% python3 -q
>>> import numpy as np
>>> import numpy.linalg as la
>>> np.set_printoptions(precision=1, suppress=True, linewidth=100)
>>> W0 = np.load("run5.npy")
>>> print(W0)
[[-1.  -0.2  0.9  0.8  0.9  0.5  0.7 -1.   0.5]
 [-0.8  0.2 -0.4  0.4  0.2  0.1 -0.5 -0.7 -0.1]
 [ 0.7 -0.8 -0.7 -0.9  0.  -0.1 -0.4  1.  -1. ]
 [-0.2  0.7 -0.9  0.6 -0.6 -0.2 -0.9 -0.7  0.5]
 [ 1.  -0.9 -0.9 -1.  -0.5 -0.4 -0.7  1.  -1. ]
 [-0.9 -0.2  0.9  0.7  0.8  0.4  0.8 -0.8  0.6]
 [-0.1 -0.7 -0.1 -0.8  0.5  0.1  0.   0.7 -1. ]
 [-0.9  1.  -0.9  1.  -0.7 -0.1 -0.9 -1.   1. ]
 [ 0.7 -0.4  1.   0.   0.3  0.1  1.   0.6  0.9]
 [-1.   0.9 -0.9  1.   0.   0.2 -0.9 -1.   0.9]
 [-1.   0.8 -0.8  1.   0.5  0.3 -0.9 -1.   0.7]
 [ 0.9  0.9 -0.9  0.5 -0.9 -0.5 -0.8 -0.1  0.9]
 [-1.   0.6 -0.3  0.9  0.5  0.3 -0.6 -1.   0.6]
 [ 0.5 -1.   1.  -0.9  0.9  0.3  1.   0.9 -0.9]
 [ 0.  -0.2  0.6  0.   0.2  0.1  0.5  0.1  0.2]
 [ 1.   0.3 -0.8 -0.7 -0.9 -0.5 -0.6  0.9  0.1]
 [-1.  -0.9  1.   0.6  1.   0.7  1.  -0.8  0.4]
 [ 0.9 -0.7  0.7 -0.8  0.2  0.   0.8  0.9 -0.7]
 [ 0.9 -1.   1.  -1.   0.9  0.3  1.   1.  -1. ]
 [-0.7  1.  -0.9  1.  -0.9 -0.3 -0.9 -1.   1. ]
 [ 1.  -0.3  1.  -0.8 -0.8 -0.5  1.   1.   0.9]
 [ 0.9 -1.   0.9 -1.   0.7  0.1  0.9  1.  -1. ]
 [ 0.   0.1  0.9  0.5  0.3  0.1  0.8 -0.4  0.9]
 [ 1.  -0.5 -0.8 -1.  -0.7 -0.4 -0.4  1.  -0.9]
 [-0.9  0.8  0.5  1.  -0.1  0.1  0.1 -1.   1. ]
 [ 0.9  0.2 -0.3 -0.5 -0.7 -0.3  0.   0.8  0.3]]
>>> Xc = W0 - W0.mean(axis=1)
Traceback (most recent call last):
  File "<python-input-5>", line 1, in <module>
    Xc = W0 - W0.mean(axis=1)
         ~~~^~~~~~~~~~~~~~~~~
ValueError: operands could not be broadcast together with shapes (26,9) (26,) 
>>> Xc = W0 - W0.mean(axis=0)
>>> Uu, sig, VT = la.svd(Xc, full_matrices=False)
>>> la.matrix_rank(Xc)
np.int64(9)
>>> round(float((sig ** 2).sum() ** 2 / (sig ** 4).sum()), 1)
2.3
>>> (np.sign(Uu[:, 0]) == np.sign(Uu[0, 0])).astype(int)
array([1, 1, 0, 1, 0, 1, 0, 1, 0, 1, 1, 1, 1, 0, 0, 0, 1, 0, 0, 1, 0, 0, 1, 0, 1, 0])
>>> np.round(VT[0] * np.sign(VT[0, np.abs(VT[0]).argmax()]), 1) + 0
array([ 0.4, -0.4,  0.2, -0.5,  0.1,  0. ,  0.3,  0.5, -0.4])
>>> np.round(sig ** 2 / (sig ** 2).sum(), 1) + 0
array([0.6, 0.3, 0.1, 0. , 0. , 0. , 0. , 0. , 0. ])
>>> dist = la.norm(W0[:, None] - W0[None], axis=-1)
>>> la.norm(W0 - W0.mean(axis=0), axis=1)
array([2.2, 1.4, 2.2, 1.9, 2.6, 2.1, 1.8, 2.6, 1.8, 2.5, 2.4, 2.3, 2.1, 2.6, 0.8, 2.1, 2.5, 2.1,
       2.8, 2.7, 2.5, 2.6, 1.5, 2.4, 2.1, 1.6])
>>> dist[2].round(6).argsort(kind="stable")[:4]
array([ 2,  4, 23,  6])
>>> dist[:5, :5]
array([[0. , 2.1, 4.2, 3.2, 4.7],
       [2.1, 0. , 3. , 1.5, 3.3],
       [4.2, 3. , 0. , 3.3, 0.8],
       [3.2, 1.5, 3.3, 0. , 3.4],
       [4.7, 3.3, 0.8, 3.4, 0. ]])
>>> (dist + 1e9 * np.eye(26)).round(6).argmin(axis=1)
array([ 5, 12,  4, 19, 23,  0,  2, 19, 14, 10,  9,  3, 10, 18, 22, 25,  0, 21, 21,  7,  8, 18, 14,
        4, 12, 15])
>>> la.matrix_rank(dist ** 2)
np.int64(11)
>>> m1 = np.load("mat.npy")
>>> m1
array([[ 0.8,  1. , -1. ],
       [-0.3, -1. ,  0.7],
       [-0.8, -0.1,  0.7],
       [ 0.8, -0.2, -0.7],
       [-0.2,  0.9, -0.2],
       [ 1. ,  1. , -1. ],
       [ 0.9,  0.8, -0.9],
       [-1. , -0.9,  1. ],
       [ 1. ,  1. , -1. ],
       [-0.8, -0.5,  0.8],
       [-0.2, -1. ,  0.7],
       [ 0.7, -0.6, -0.4],
       [-0.1, -0.6,  0.3],
       [-0.5,  0.5,  0.3],
       [ 0.1,  0.9, -0.5],
       [-0.9, -0.3,  0.8],
       [-0.7, -1. ,  0.9],
       [ 0.7,  1. , -0.9],
       [ 0.8,  0.9, -0.9],
       [-0.6, -0.2,  0.5],
       [ 0.7,  1. , -0.8],
       [-0.1, -0.9,  0.5],
       [-0.9, -1. ,  1. ],
       [-1. , -1. ,  1. ],
       [-0.3,  0.8, -0.1],
       [ 0.7,  0.8, -0.8],
       [-0.1, -1. ,  0.5],
       [-0.5,  0.9, -0.1],
       [-0.4, -1. ,  1. ],
       [ 0.1,  1. , -0.6],
       [ 0.9,  0.6, -0.8],
       [ 0.7, -0.9, -0.2],
       [-0.9,  0.4,  0.7],
       [ 0.4,  1. , -0.9],
       [ 0.4,  1. , -0.8]])
>>> Xc = (m1 - m1.mean(axis=0)) / m1.std(axis=0)
>>> np.argwhere(np.abs(Xc) > 2)
array([], shape=(0, 2), dtype=int64)
>>> c = la.lstsq(np.delete(Xc, 2, axis=1), Xc[:, 2])[0]
>>> c
array([-0.7, -0.5])
>>> idx = m1[:, 0] > np.median(m1[:, 0])
>>> u = m1[idx].mean(axis=0) - m1[~idx].mean(axis=0)
>>> print(u)
[ 1.2  1.  -1.3]
>>> np.argsort(-np.abs(u).round(6), kind="stable")
array([2, 0, 1])
>>> M2 = np.c_[m1[:, :1] @ np.array([[2]]), np.array([3, 1, 3, -2, -1, 2, 0, -3, 2, -3, -1, -3, 1, -2, 1, 3, -2, 3, 0, -3, 1, -3, 0, -1, 3, 2, -2, -3, -3, 3, 3, 0, -1, 3, -2])]
>>> M2
array([[ 1.6,  3. ],
       [-0.6,  1. ],
       [-1.6,  3. ],
       [ 1.6, -2. ],
       [-0.4, -1. ],
       [ 2. ,  2. ],
       [ 1.8,  0. ],
       [-2. , -3. ],
       [ 2. ,  2. ],
       [-1.6, -3. ],
       [-0.4, -1. ],
       [ 1.4, -3. ],
       [-0.2,  1. ],
       [-1. , -2. ],
       [ 0.2,  1. ],
       [-1.8,  3. ],
       [-1.4, -2. ],
       [ 1.4,  3. ],
       [ 1.6,  0. ],
       [-1.2, -3. ],
       [ 1.4,  1. ],
       [-0.2, -3. ],
       [-1.8,  0. ],
       [-2. , -1. ],
       [-0.6,  3. ],
       [ 1.4,  2. ],
       [-0.2, -2. ],
       [-1. , -3. ],
       [-0.8, -3. ],
       [ 0.2,  3. ],
       [ 1.8,  3. ],
       [ 1.4,  0. ],
       [-1.8, -1. ],
       [ 0.8,  3. ],
       [ 0.8, -2. ]])
>>> la.matrix_rank(np.c_[m1, M2])
np.int64(4)
>>> np.round(la.norm(M2 - m1 @ la.lstsq(m1, M2)[0], axis=0), 1) + 0
array([ 0. , 11.4])
>>> la.matrix_rank(M2)
np.int64(2)
